$ ipython --no-banner

In [1]: import numpy as np

In [2]: np.set_printoptions(precision=2, suppress=True, linewidth=100)

In [3]: mat = np.array([[1.0, 1.0, 2.0, -2.0, 1.0],
   ...:     [0.0, -4.0, -4.0, -9.0, 4.0],
   ...:     [0.0, 9.0, -7.0, 6.0, 1.0],
   ...:     [0.0, 5.0, 9.0, 1.0, 9.0],
   ...:     [0.0, 7.0, 5.0, 5.0, 3.0]])

In [4]: u = np.array([0, 3, 2, 3, 2])

In [5]: out = mat + np.outer(u, np.eye(5)[4])

In [6]: round(np.linalg.det(out) / np.linalg.det(mat), 2), np.round(1 + np.linalg.solve(mat, u)[4], 2)
Out[6]: (np.float64(0.82), np.float64(0.82))

In [7]: np.linalg.matrix_rank(out - mat)
Out[7]: np.int64(1)

In [8]: rng = np.random.default_rng(5267)

In [9]: out = mat + rng.integers(-2, 3, (5, 4)) @ rng.integers(-2, 3, (4, 5))

In [10]: out
Out[10]: 
array([[-1., -1.,  7., -7., 12.],
       [ 1.,  0., -7., -7.,  8.],
       [ 1., 10., -9.,  7., -5.],
       [ 2.,  7.,  9., -5., 13.],
       [-3., 13.,  3., 10.,  6.]])

In [11]: np.linalg.matrix_rank(out - mat, tol=1e-8)
Out[11]: np.int64(4)

In [12]: round(float(np.linalg.det(mat)), 2)
Out[12]: 1736.0

In [13]: (mat + mat.T) / 2
Out[13]: 
array([[ 1. ,  0.5,  1. , -1. ,  0.5],
       [ 0.5, -4. ,  2.5, -2. ,  5.5],
       [ 1. ,  2.5, -7. ,  7.5,  3. ],
       [-1. , -2. ,  7.5,  1. ,  7. ],
       [ 0.5,  5.5,  3. ,  7. ,  3. ]])

In [14]: np.sort(np.abs(np.linalg.eigvals(mat)))
Out[14]: array([ 1.  ,  4.33,  5.81,  5.81, 11.88])

In [15]: out = mat / np.linalg.norm(mat, axis=1, keepdims=True)

In [16]: C2 = out @ out.T

In [17]: np.linalg.norm(out, axis=1)
Out[17]: array([1., 1., 1., 1., 1.])

In [18]: C2
Out[18]: 
array([[ 1.  ,  0.27, -0.37,  0.66,  0.29],
       [ 0.27,  1.  , -0.4 , -0.19, -0.69],
       [-0.37, -0.4 ,  1.  , -0.02,  0.45],
       [ 0.66, -0.19, -0.02,  1.  ,  0.79],
       [ 0.29, -0.69,  0.45,  0.79,  1.  ]])

In [19]: round(float(np.degrees(np.arccos(np.clip(C2[1, 4], -1, 1)))), 2)
Out[19]: 133.33

In [20]: np.argwhere(np.triu(np.abs(C2) > 0.95, 1))
Out[20]: array([], shape=(0, 2), dtype=int64)

In [21]: (np.abs(C2) > 0.9).astype(int)
Out[21]: 
array([[1, 0, 0, 0, 0],
       [0, 1, 0, 0, 0],
       [0, 0, 1, 0, 0],
       [0, 0, 0, 1, 0],
       [0, 0, 0, 0, 1]])

In [22]: M = np.array([[1, 1, 1, 1, 1, 1, 1, 1],
    ...:     [1, 1, 1, 1, -1, -1, -1, -1],
    ...:     [1, -1, -1, 1, -1, 1, 1, -1],
    ...:     [1, -1, 1, -1, 1, -1, 1, -1],
    ...:     [1, -1, -1, 1, 1, -1, -1, 1]])

In [23]: M
Out[23]: 
array([[ 1,  1,  1,  1,  1,  1,  1,  1],
       [ 1,  1,  1,  1, -1, -1, -1, -1],
       [ 1, -1, -1,  1, -1,  1,  1, -1],
       [ 1, -1,  1, -1,  1, -1,  1, -1],
       [ 1, -1, -1,  1,  1, -1, -1,  1]])

In [24]: x0 = np.array([3, 0, 5, 0, 2, 5, 3, 4])

In [25]: h = np.maximum(M @ x0, 0)

In [26]: np.tanh(M @ x0)
Out[26]: array([ 1., -1.,  0.,  1., -1.])

In [27]: h
Out[27]: array([22,  0,  0,  4,  0])

In [28]: np.maximum(M @ (3 * x0), 0)
Out[28]: array([66,  0,  0, 12,  0])

In [29]: np.maximum(M @ x0, 0) - np.maximum(-M @ x0, 0)
Out[29]: array([22, -6,  0,  4, -4])

In [30]: np.abs(M).max()
Out[30]: np.int64(1)

In [31]: M.mean(axis=0)
Out[31]: array([ 1. , -0.2,  0.2,  0.6,  0.2, -0.2,  0.2, -0.2])

In [32]: M[5]
IndexError: index 5 is out of bounds for axis 0 with size 5


In [33]: M - M[0]
Out[33]: 
array([[ 0,  0,  0,  0,  0,  0,  0,  0],
       [ 0,  0,  0,  0, -2, -2, -2, -2],
       [ 0, -2, -2,  0, -2,  0,  0, -2],
       [ 0, -2,  0, -2,  0, -2,  0, -2],
       [ 0, -2, -2,  0,  0, -2, -2,  0]])

In [34]: M.sum(axis=0)
Out[34]: array([ 5, -1,  1,  3,  1, -1,  1, -1])

In [35]: np.zeros(5, 8)
TypeError: Cannot interpret '8' as a data type


In [36]: x0 = np.array([3, 3, 3, 0, 2, 0, 2, 0])

In [37]: np.linalg.norm(M @ x0) <= np.linalg.norm(M, 2) * np.linalg.norm(x0) + 1e-9
Out[37]: np.True_

In [38]: M @ np.ones(8)
Out[38]: array([8., 0., 0., 0., 0.])

In [39]: E = np.loadtxt("case5.csv", delimiter=",")

In [40]: E
Out[40]: 
array([[  3.33, -11.99,   2.71,  11.48],
       [  1.04,  -5.58,   2.06,   5.87],
       [ -3.57,  11.76,  -3.35, -12.84],
       [ -0.06,  -4.39,   2.28,   4.99],
       [ -0.91, -10.53,   8.91,  17.66],
       [  1.59,  -9.49,   3.45,  10.16],
       [  3.33, -11.31,   3.76,  12.23],
       [  2.39,  -9.59,   3.62,  11.97],
       [  0.76,  -8.81,   5.17,  12.7 ],
       [ -1.61,   6.04,  -2.9 ,  -8.84],
       [  0.53,   0.57,   0.45,   2.02],
       [  0.16,  -1.88,   0.98,   2.13],
       [  2.87,  -8.22,   0.4 ,   5.9 ],
       [  8.6 , -20.48,   1.13,  15.68],
       [ -1.42,   8.78,  -4.6 , -11.6 ],
       [  0.56,  -5.49,   3.8 ,   8.15],
       [  3.83,   0.54,  -4.94,  -5.57],
       [ -3.83,  13.47,  -5.08, -16.54],
       [ -3.31,   3.19,   3.24,   2.8 ],
       [  1.48,  -3.92,   1.71,   6.53]])

In [41]: out = mat / np.sqrt((mat ** 2).mean(axis=1, keepdims=True))

In [42]: np.linalg.matrix_rank(mat - mat.mean(axis=1, keepdims=True))
Out[42]: np.int64(4)

In [43]: np.linalg.matrix_rank(out) == np.linalg.matrix_rank(mat)
Out[43]: np.True_

In [44]: np.linalg.norm(out, axis=1)
Out[44]: array([2.24, 2.24, 2.24, 2.24, 2.24])

In [45]: cen = (E - E.mean(axis=0)) / E.std(axis=0)

In [46]: np.argwhere(np.abs(cen) > 2)
Out[46]: 
array([[ 4,  2],
       [13,  0],
       [13,  1],
       [17,  3]])

In [47]: cen.std(axis=0)
Out[47]: array([1., 1., 1., 1.])

In [48]: beta = np.linalg.lstsq(np.delete(cen, 1, axis=1), cen[:, 1])[0]

In [49]: round(float(1 - np.var(cen[:, 1] - np.delete(cen, 1, axis=1) @ beta)), 2)
Out[49]: 0.98

In [50]: F = np.array([[-2, 0, -1],
    ...:     [0, 3, -2],
    ...:     [-2, 2, 2],
    ...:     [-2, -3, 3],
    ...:     [-1, -1, -1],
    ...:     [-1, 1, 1],
    ...:     [-1, -1, 3]])

In [51]: F[3] = F[5]

In [52]: F
Out[52]: 
array([[-2,  0, -1],
       [ 0,  3, -2],
       [-2,  2,  2],
       [-1,  1,  1],
       [-1, -1, -1],
       [-1,  1,  1],
       [-1, -1,  3]])

In [53]: # rows 3 and 5 are equal

In [54]: x0 = np.array([9, 2, 1])

In [55]: h = np.maximum(F @ x0, 0)

In [56]: np.maximum(F @ (3 * x0), 0)
Out[56]: array([ 0, 12,  0,  0,  0,  0,  0])

In [57]: np.tanh(F @ x0)
Out[57]: array([-1.,  1., -1., -1., -1., -1., -1.])

In [58]: F * (h > 1e-9)[:, None]
Out[58]: 
array([[ 0,  0,  0],
       [ 0,  3, -2],
       [ 0,  0,  0],
       [ 0,  0,  0],
       [ 0,  0,  0],
       [ 0,  0,  0],
       [ 0,  0,  0]])

In [59]: idx = rng.permutation(3)

In [60]: out = F[:, idx] * rng.choice([-1, 1], 3)

In [61]: out
Out[61]: 
array([[ 0,  1,  2],
       [-3,  2,  0],
       [-2, -2,  2],
       [-1, -1,  1],
       [ 1,  1,  1],
       [-1, -1,  1],
       [ 1, -3,  1]])

In [62]: left, _, Vt = np.linalg.svd(F.T @ out)

In [63]: np.round(left @ Vt, 2) + 0
Out[63]: 
array([[ 0.,  0., -1.],
       [-1.,  0.,  0.],
       [ 0., -1.,  0.]])

In [64]: np.round(np.linalg.lstsq(F, out)[0], 2) + 0
Out[64]: 
array([[ 0.,  0., -1.],
       [-1.,  0.,  0.],
       [ 0., -1.,  0.]])

In [65]: proj = F @ np.linalg.solve(F.T @ F, F.T)

In [66]: np.diag(proj)
Out[66]: array([0.64, 0.66, 0.55, 0.14, 0.4 , 0.14, 0.47])

In [67]: np.allclose(proj @ proj, proj)
Out[67]: True

In [68]: np.round(np.linalg.eigvalsh(proj), 2) + 0
Out[68]: array([0., 0., 0., 0., 1., 1., 1.])

In [69]: np.zeros(7, 3)
TypeError: Cannot interpret '3' as a data type


In [70]: np.abs(F).max()
Out[70]: np.int64(3)

In [71]: F[7]
IndexError: index 7 is out of bounds for axis 0 with size 7


In [72]: np.count_nonzero(F)
Out[72]: np.int64(19)

In [73]: F - F[0]
Out[73]: 
array([[ 0,  0,  0],
       [ 2,  3, -1],
       [ 0,  2,  3],
       [ 1,  1,  2],
       [ 1, -1,  0],
       [ 1,  1,  2],
       [ 1, -1,  4]])

In [74]: F.mean(axis=0)
Out[74]: array([-1.14,  0.71,  0.43])

In [75]: F.sum(axis=1)
Out[75]: array([-3,  1,  2,  1, -3,  1,  1])

In [76]: F[:, 3]
IndexError: index 3 is out of bounds for axis 1 with size 3


In [77]: X = np.loadtxt("x.csv", delimiter=",")

In [78]: X
Out[78]: 
array([[ 2.,  3.,  4.,  5.],
       [ 6.,  7.,  8.,  9.],
       [10., 11., 12., 13.],
       [14., 15., 16., 17.],
       [18., 19., 20., 21.],
       [22., 23., 24., 25.]])

In [79]: round(float(np.linalg.norm(X) ** 2 / np.linalg.norm(X, 2) ** 2), 2)
Out[79]: 1.0

In [80]: round(float(np.linalg.norm(X[2], 1)), 2), round(np.linalg.norm(X[2], np.inf), 2)
Out[80]: (46.0, np.float64(13.0))

In [81]: round(float(np.linalg.norm(X, 2)), 2)
Out[81]: 74.28

In [82]: round(float(np.linalg.norm(X[2] - X[4])), 2)
Out[82]: 16.0

In [83]: np.linalg.norm(X, axis=1)
Out[83]: array([ 7.35, 15.17, 23.11, 31.08, 39.06, 47.05])

In [84]: np.linalg.norm(X, axis=1).argmax()
Out[84]: np.int64(5)

In [85]: round(np.linalg.norm(X, "nuc"), 2)
Out[85]: np.float64(76.75)

In [86]: np.linalg.norm(X, axis=0)
Out[86]: array([33.82, 35.97, 38.16, 40.37])

In [87]: out = X[0, 0] * X[1:] - np.outer(X[1:, 0], X[0])

In [88]: out
Out[88]: 
array([[  0.,  -4.,  -8., -12.],
       [  0.,  -8., -16., -24.],
       [  0., -12., -24., -36.],
       [  0., -16., -32., -48.],
       [  0., -20., -40., -60.]])

In [89]: X[:, 0] / X[0, 0]
Out[89]: array([ 1.,  3.,  5.,  7.,  9., 11.])

In [90]: rank = np.linalg.matrix_rank(out)

In [91]: rank
Out[91]: np.int64(1)

In [92]: ns = np.linalg.svd(out)[2][rank:].T

In [93]: ns.shape
Out[93]: (4, 3)

In [94]: np.round(out @ ns, 2) + 0
Out[94]: 
array([[0., 0., 0.],
       [0., 0., 0.],
       [0., 0., 0.],
       [0., 0., 0.],
       [0., 0., 0.]])

In [95]: ns @ ns.T
Out[95]: 
array([[ 1.  ,  0.  ,  0.  ,  0.  ],
       [ 0.  ,  0.93, -0.14, -0.21],
       [ 0.  , -0.14,  0.71, -0.43],
       [ 0.  , -0.21, -0.43,  0.36]])

In [96]: [int(np.linalg.matrix_rank(out[:i])) for i in range(1, len(out) + 1)]
Out[96]: [1, 1, 1, 1, 1]
